% ipython --no-banner

In [1]: import numpy as np

In [2]: np.set_printoptions(precision=3, suppress=True, linewidth=120, sign=" ")

In [3]: F = np.loadtxt("run13.csv", delimiter=",")

In [4]: F
Out[4]: 
array([[ 19.,  11.,  17.,   7.,  12.,  13.,  15.,  15.,  15.,  13.,   9.],
       [ 11.,  24.,  16.,  10.,  18.,  19.,  20.,  17.,  15.,  20.,  12.],
       [ 17.,  16.,  32.,   9.,  20.,  21.,  26.,  18.,  16.,  20.,  18.],
       [  7.,  10.,   9.,  15.,  11.,  13.,  12.,  13.,  12.,   9.,   8.],
       [ 12.,  18.,  20.,  11.,  23.,  17.,  17.,  17.,  14.,  17.,   9.],
       [ 13.,  19.,  21.,  13.,  17.,  24.,  23.,  17.,  20.,  23.,  18.],
       [ 15.,  20.,  26.,  12.,  17.,  23.,  31.,  18.,  19.,  21.,  20.],
       [ 15.,  17.,  18.,  13.,  17.,  17.,  18.,  22.,  17.,  16.,  11.],
       [ 15.,  15.,  16.,  12.,  14.,  20.,  19.,  17.,  22.,  19.,  14.],
       [ 13.,  20.,  20.,   9.,  17.,  23.,  21.,  16.,  19.,  25.,  16.],
       [  9.,  12.,  18.,   8.,   9.,  18.,  20.,  11.,  14.,  16.,  20.]])

In [5]: U, sigma, Vh = np.linalg.svd(F)

In [6]: np.argmax(sigma[:-1] / (sigma[1:] + 1e-6)) + 1
Out[6]: np.int64(1)

In [7]: B = U[:, :1] @ np.diag(sigma[:1]) @ Vh[:1]

In [8]: np.round(np.linalg.norm(F - B) / np.linalg.norm(F), 3)
Out[8]: np.float64(0.16)

In [9]: np.linalg.matrix_rank(F, rtol=0.05)
Out[9]: np.int64(5)

In [10]: rng = np.random.default_rng(9672)

In [11]: labels = rng.permutation(11)

In [12]: labels
Out[12]: array([  6,   1,   4,   0,   7,   9,  10,   3,   5,   8,   2])

In [13]: B = F[labels][:, labels]

In [14]: np.diag(B)
Out[14]: array([ 31.,  24.,  23.,  19.,  22.,  25.,  20.,  15.,  24.,  22.,  32.])

In [15]: w, V = np.linalg.eigh(F)

In [16]: x0 = np.array([0, 3, 1, 0, 2, 1, 3, 2, 3, -3, 0])

In [17]: np.linalg.eigvalsh(F[1:, 1:])
Out[17]: array([   0.093,    0.786,    1.946,    3.595,    5.104,    7.159,   11.367,   14.23 ,   18.445,  175.275])

In [18]: round(x0 @ F @ x0 / (x0 @ x0), 3), np.round(w[0], 3), np.round(w[-1], 3)
Out[18]: (np.float64(60.652), np.float64(0.083), np.float64(185.307))

In [19]: np.round(np.linalg.norm(F, 1), 3), round(float(np.linalg.norm(F, np.inf)), 3)
Out[19]: (np.float64(222.0), 222.0)

In [20]: np.linalg.norm(F, axis=0)
Out[20]: array([ 45.365,  56.533,  66.866,  36.701,  54.323,  63.844,  68.92 ,  55.308,  56.009,  61.701,  48.898])

In [21]: round(float(np.linalg.norm(F[5] - F[6])), 3)
Out[21]: 10.296

In [22]: w, V = np.linalg.eigh(F)

In [23]: np.linalg.eigvalsh(F + -1 * np.eye(11))
Out[23]: array([ -0.917,  -0.322,   0.922,   1.32 ,   2.648,   5.481,   8.893,  11.981,  14.165,  17.523, 184.307])

In [24]: (w > 1e-8).sum(), (w < -1e-8).sum()
Out[24]: (np.int64(11), np.int64(0))

In [25]: W0 = np.load("arr.npy")

In [26]: W0
Out[26]: 
array([[ 0,  0,  0,  0,  0,  0,  1],
       [ 0,  1,  0,  0,  0,  0,  0],
       [ 0,  0,  0,  1,  0,  0,  0],
       [ 0,  0,  1,  0,  0,  0,  0],
       [ 0,  0,  0,  0,  0,  1,  0],
       [ 0,  0,  0,  0,  1,  0,  0],
       [ 1,  0,  0,  0,  0,  0,  0]])

In [27]: def softmax(z):
    ...:     e = np.exp(z - z.max(axis=-1, keepdims=True))
    ...:     return e / e.sum(axis=-1, keepdims=True)
    ...: 

In [28]: np.round(softmax(10 * W0[2]), 3) + 0
Out[28]: array([ 0.,  0.,  0.,  1.,  0.,  0.,  0.])

In [29]: scores = W0 @ W0.T / np.sqrt(7)

In [30]: softmax(scores + np.triu(np.full(scores.shape, -np.inf), 1))
Out[30]: 
array([[ 1.   ,  0.   ,  0.   ,  0.   ,  0.   ,  0.   ,  0.   ],
       [ 0.407,  0.593,  0.   ,  0.   ,  0.   ,  0.   ,  0.   ],
       [ 0.289,  0.289,  0.422,  0.   ,  0.   ,  0.   ,  0.   ],
       [ 0.224,  0.224,  0.224,  0.327,  0.   ,  0.   ,  0.   ],
       [ 0.183,  0.183,  0.183,  0.183,  0.267,  0.   ,  0.   ],
       [ 0.155,  0.155,  0.155,  0.155,  0.155,  0.226,  0.   ],
       [ 0.134,  0.134,  0.134,  0.134,  0.134,  0.134,  0.196]])

In [31]: softmax(scores)[2] @ W0
Out[31]: array([ 0.134,  0.134,  0.134,  0.196,  0.134,  0.134,  0.134])

In [32]: np.linalg.svd(W0, compute_uv=False)
Out[32]: array([ 1.,  1.,  1.,  1.,  1.,  1.,  1.])

In [33]: W0 @ W0.T
Out[33]: 
array([[ 1,  0,  0,  0,  0,  0,  0],
       [ 0,  1,  0,  0,  0,  0,  0],
       [ 0,  0,  1,  0,  0,  0,  0],
       [ 0,  0,  0,  1,  0,  0,  0],
       [ 0,  0,  0,  0,  1,  0,  0],
       [ 0,  0,  0,  0,  0,  1,  0],
       [ 0,  0,  0,  0,  0,  0,  1]])

In [34]: K = np.load("out16.npy")

In [35]: K
Out[35]: 
array([[ 0.25 ,  0.   ,  0.25 ,  0.   ,  0.   ,  0.   ,  0.   ,  0.   ,  0.   ,  0.   ,  0.25 ,  0.   ,  0.25 ],
       [ 0.   ,  0.333,  0.   ,  0.   ,  0.   ,  0.333,  0.   ,  0.333,  0.   ,  0.   ,  0.   ,  0.   ,  0.   ],
       [ 0.   ,  0.333,  0.333,  0.   ,  0.   ,  0.333,  0.   ,  0.   ,  0.   ,  0.   ,  0.   ,  0.   ,  0.   ],
       [ 0.2  ,  0.   ,  0.2  ,  0.2  ,  0.   ,  0.   ,  0.   ,  0.   ,  0.   ,  0.2  ,  0.   ,  0.   ,  0.2  ],
       [ 0.   ,  0.5  ,  0.   ,  0.   ,  0.5  ,  0.   ,  0.   ,  0.   ,  0.   ,  0.   ,  0.   ,  0.   ,  0.   ],
       [ 0.   ,  0.167,  0.   ,  0.167,  0.167,  0.167,  0.   ,  0.   ,  0.   ,  0.167,  0.   ,  0.167,  0.   ],
       [ 0.   ,  0.   ,  0.   ,  0.   ,  0.   ,  0.   ,  0.4  ,  0.2  ,  0.2  ,  0.2  ,  0.   ,  0.   ,  0.   ],
       [ 0.   ,  0.   ,  0.2  ,  0.   ,  0.   ,  0.   ,  0.   ,  0.2  ,  0.   ,  0.2  ,  0.2  ,  0.   ,  0.2  ],
       [ 0.   ,  0.   ,  0.   ,  0.   ,  0.167,  0.167,  0.   ,  0.   ,  0.333,  0.167,  0.   ,  0.167,  0.   ],
       [ 0.   ,  0.   ,  0.   ,  0.   ,  0.   ,  0.   ,  0.5  ,  0.   ,  0.   ,  0.5  ,  0.   ,  0.   ,  0.   ],
       [ 0.   ,  0.   ,  0.   ,  0.25 ,  0.   ,  0.   ,  0.25 ,  0.25 ,  0.   ,  0.   ,  0.25 ,  0.   ,  0.   ],
       [ 0.   ,  0.   ,  0.   ,  0.   ,  0.   ,  0.   ,  0.   ,  0.   ,  0.   ,  0.   ,  0.   ,  0.667,  0.333],
       [ 0.   ,  0.   ,  0.143,  0.143,  0.143,  0.143,  0.   ,  0.   ,  0.   ,  0.143,  0.143,  0.   ,  0.143]])

In [36]: round(np.abs(np.linalg.eigvals(K)).max(), 3)
Out[36]: np.float64(1.0)

In [37]: np.allclose(K, K.T)
Out[37]: False
